$ python3 -q
>>> import numpy as np
>>> np.set_printoptions(precision=3, suppress=True, linewidth=160, floatmode="fixed")
>>> def tidy(a):
...     return np.round(a, 3) + 0
... 
>>> K = np.load("dump.npy")
>>> print(K)
[[3.000 0.000 0.000]
 [0.000 3.000 0.000]
 [0.000 0.000 3.000]]
>>> # triangular
>>> L = np.linalg.cholesky(K)
>>> print(tidy(np.prod(np.diag(L)) ** 2), tidy(np.linalg.det(K)))
27.0 27.0
>>> print(tidy(np.diag(L) ** 2))
[3.000 3.000 3.000]
>>> E = np.load("data.npy")
>>> print(E)
[[ 2  0  0  4]
 [ 1  1  5  2]
 [ 4  2 10  8]]
>>> Uu, sv, Vt = np.linalg.svd(E)
>>> vecs = Vt[:(sv > 1e-8).sum()]
>>> rng = np.random.default_rng(32)
>>> vec = E[2] + -2 * E[0] + rng.integers(2) * np.eye(4)[2]
>>> print(vec)
[ 0.000  2.000 11.000  0.000]
>>> print(np.linalg.matrix_rank(np.vstack([E, vec])))
3
>>> print(np.allclose(vecs.T @ vecs @ vec, vec))
False
>>> cov = E.T @ E
>>> print(np.allclose(cov, cov.T))
True
>>> print(cov)
[[ 21   9  45  42]
 [  9   5  25  18]
 [ 45  25 125  90]
 [ 42  18  90  84]]
>>> print(np.linalg.matrix_rank(cov))
2
>>> print(tidy(np.linalg.svd(E, compute_uv=False) ** 2))
[220.874  14.126   0.000]
>>> X = np.load("out16.npy")
>>> print(X)
[[-2.186  5.211 -3.124]
 [-5.814 -4.150  4.903]
 [ 1.009  6.484  3.633]]
>>> A2 = np.array([[0, 0], [1, 3]])
>>> basis = np.kron(A2, X)
>>> print(basis.shape)
(6, 6)
>>> print(np.linalg.matrix_rank(basis))
3
>>> print(tidy(basis))
[[  0.000   0.000   0.000   0.000   0.000   0.000]
 [  0.000   0.000   0.000   0.000   0.000   0.000]
 [  0.000   0.000   0.000   0.000   0.000   0.000]
 [ -2.186   5.211  -3.124  -6.558  15.633  -9.372]
 [ -5.814  -4.150   4.903 -17.442 -12.450  14.709]
 [  1.009   6.484   3.633   3.027  19.452  10.899]]
